$ python3 -q
>>> import numpy as np
>>> np.set_printoptions(precision=3, suppress=True, linewidth=100)
>>> A = np.loadtxt("block3.csv", delimiter=",")
>>> A
array([[-2.98, -1.  ,  2.  , -1.  , -2.  , -3.  ,  0.  ,  0.  ,  0.  ,  3.  ],
       [ 2.  ,  3.02, -2.  ,  0.  ,  0.  ,  0.  ,  1.  , -1.  , -3.  , -2.  ],
       [-3.  , -1.  ,  0.02,  3.  ,  1.  ,  3.  , -3.  , -1.  , -2.  , -1.  ],
       [ 2.  ,  3.  , -2.  , -1.98, -1.  ,  3.  , -1.  ,  1.  ,  3.  ,  3.  ],
       [ 3.  ,  2.  ,  0.  ,  0.  , -2.98,  1.  ,  0.  , -3.  , -1.  , -2.  ],
       [-2.  , -1.  ,  2.  ,  0.  ,  1.  ,  3.02,  2.  , -3.  , -3.  , -2.  ],
       [ 2.  ,  0.  ,  2.  , -1.  , -3.  , -3.  , -2.98,  2.  ,  1.  ,  2.  ],
       [-2.  , -1.  ,  3.  ,  0.  ,  2.  , -3.  ,  2.  , -1.98,  2.  ,  1.  ],
       [-3.  , -1.  , -2.  , -3.  , -1.  , -3.  ,  2.  , -1.  , -2.98,  1.  ],
       [-3.  , -1.  ,  2.  , -1.  , -2.  , -3.  ,  0.  ,  0.  ,  0.  ,  3.02]])
>>> rng = np.random.default_rng(10015)
>>> labels = rng.permutation(10)
>>> print(labels)
[4 9 2 8 0 6 1 5 7 3]
>>> other = A[labels][:, labels]
>>> np.diag(other)
array([-2.98,  3.02,  0.02, -2.98, -2.98, -2.98,  3.02,  3.02, -1.98, -1.98])
>>> print(other)
[[-2.98 -2.    0.   -1.    3.    0.    2.    1.   -3.    0.  ]
 [-2.    3.02  2.    0.   -3.    0.   -1.   -3.    0.   -1.  ]
 [ 1.   -1.    0.02 -2.   -3.   -3.   -1.    3.   -1.    3.  ]
 [-1.    1.   -2.   -2.98 -3.    2.   -1.   -3.   -1.   -3.  ]
 [-2.    3.    2.    0.   -2.98  0.   -1.   -3.    0.   -1.  ]
 [-3.    2.    2.    1.    2.   -2.98  0.   -3.    2.   -1.  ]
 [ 0.   -2.   -2.   -3.    2.    1.    3.02  0.   -1.    0.  ]
 [ 1.   -2.    2.   -3.   -2.    2.   -1.    3.02 -3.    0.  ]
 [ 2.    1.    3.    2.   -2.    2.   -1.   -3.   -1.98  0.  ]
 [-1.    3.   -2.    3.    2.   -1.    3.    3.    1.   -1.98]]
